$ ipython --no-banner

In [1]: import numpy as np

In [2]: import numpy.linalg as la

In [3]: np.set_printoptions(precision=3, suppress=True, linewidth=100, floatmode="fixed")

In [4]: W0 = np.loadtxt("m.csv", delimiter=",")

In [5]: W0
Out[5]: 
array([[ 0.000,  0.000,  0.000,  1.000,  0.000,  0.000,  0.000,  0.000,  0.000,  0.000,  0.000,
         0.000],
       [ 0.000,  0.000,  0.000,  0.000,  0.000,  0.000,  0.000,  0.000,  0.000,  0.000,  0.000,
         0.000],
       [ 0.000,  0.000,  0.000,  0.000,  0.000,  0.000,  0.000,  0.000,  0.000,  3.000,  0.000,
         0.000],
       [ 0.000,  0.000,  0.000,  0.000,  0.000,  0.000,  0.000,  1.000,  0.000,  0.000,  0.000,
         0.000],
       [ 0.000,  0.000,  0.000,  0.000,  0.000,  0.000,  0.000,  0.000,  0.000,  0.000,  3.000,
         0.000],
       [ 0.000,  0.000, -2.000,  0.000,  0.000,  0.000,  0.000,  0.000,  0.000,  0.000,  0.000,
         0.000],
       [ 0.000,  0.000,  0.000,  0.000,  0.000,  2.000,  0.000,  0.000,  0.000,  0.000,  0.000,
         0.000],
       [ 0.000,  2.000,  0.000,  0.000,  0.000,  0.000,  0.000,  0.000,  0.000,  0.000,  0.000,
         0.000],
       [ 0.000,  0.000,  0.000,  0.000,  0.000,  0.000,  0.000,  0.000, -3.000,  0.000,  0.000,
         0.000],
       [ 0.000,  0.000,  0.000,  0.000,  0.000,  0.000,  3.000,  0.000,  0.000,  0.000,  0.000,
         0.000],
       [ 0.000,  0.000,  0.000,  0.000, -2.000,  0.000,  0.000,  0.000,  0.000,  0.000,  0.000,
         0.000],
       [ 2.000,  0.000,  0.000,  0.000,  0.000,  0.000,  0.000,  0.000,  0.000,  0.000,  0.000,
         0.000]])

In [6]: la.cond(W0) > 100
Out[6]: np.True_

In [7]: np.argsort(-la.norm(W0, axis=0).round(6), kind="stable")[:3]
Out[7]: array([6, 8, 9])

In [8]: [round(float(x), 3) for x in la.svd(W0, compute_uv=False)[:3]]
Out[8]: [3.0, 3.0, 3.0]

In [9]: la.matrix_rank(W0, rtol=0.1)
Out[9]: np.int64(11)

In [10]: np.round(la.norm(W0, 2) / la.norm(W0), 3)
Out[10]: np.float64(0.394)

In [11]: Uu, sigma, Vt = la.svd(W0)

In [12]: vecs = Vt[:(sigma > 1e-8).sum()]

In [13]: rng = np.random.default_rng(149)

In [14]: vec = W0[9] + 2 * W0[7] + rng.integers(2) * np.eye(12)[1]

In [15]: vec
Out[15]: array([0.000, 4.000, 0.000, 0.000, 0.000, 0.000, 3.000, 0.000, 0.000, 0.000, 0.000, 0.000])

In [16]: np.diag(vecs.T @ vecs)
Out[16]: array([1.000, 1.000, 1.000, 1.000, 1.000, 1.000, 1.000, 1.000, 1.000, 1.000, 1.000, 0.000])

In [17]: round(float(la.norm(vec - vecs.T @ vecs @ vec)), 3)
Out[17]: 0.0

In [18]: vecs.T @ vecs
Out[18]: 
array([[1.000, 0.000, 0.000, 0.000, 0.000, 0.000, 0.000, 0.000, 0.000, 0.000, 0.000, 0.000],
       [0.000, 1.000, 0.000, 0.000, 0.000, 0.000, 0.000, 0.000, 0.000, 0.000, 0.000, 0.000],
       [0.000, 0.000, 1.000, 0.000, 0.000, 0.000, 0.000, 0.000, 0.000, 0.000, 0.000, 0.000],
       [0.000, 0.000, 0.000, 1.000, 0.000, 0.000, 0.000, 0.000, 0.000, 0.000, 0.000, 0.000],
       [0.000, 0.000, 0.000, 0.000, 1.000, 0.000, 0.000, 0.000, 0.000, 0.000, 0.000, 0.000],
       [0.000, 0.000, 0.000, 0.000, 0.000, 1.000, 0.000, 0.000, 0.000, 0.000, 0.000, 0.000],
       [0.000, 0.000, 0.000, 0.000, 0.000, 0.000, 1.000, 0.000, 0.000, 0.000, 0.000, 0.000],
       [0.000, 0.000, 0.000, 0.000, 0.000, 0.000, 0.000, 1.000, 0.000, 0.000, 0.000, 0.000],
       [0.000, 0.000, 0.000, 0.000, 0.000, 0.000, 0.000, 0.000, 1.000, 0.000, 0.000, 0.000],
       [0.000, 0.000, 0.000, 0.000, 0.000, 0.000, 0.000, 0.000, 0.000, 1.000, 0.000, 0.000],
       [0.000, 0.000, 0.000, 0.000, 0.000, 0.000, 0.000, 0.000, 0.000, 0.000, 1.000, 0.000],
       [0.000, 0.000, 0.000, 0.000, 0.000, 0.000, 0.000, 0.000, 0.000, 0.000, 0.000, 0.000]])
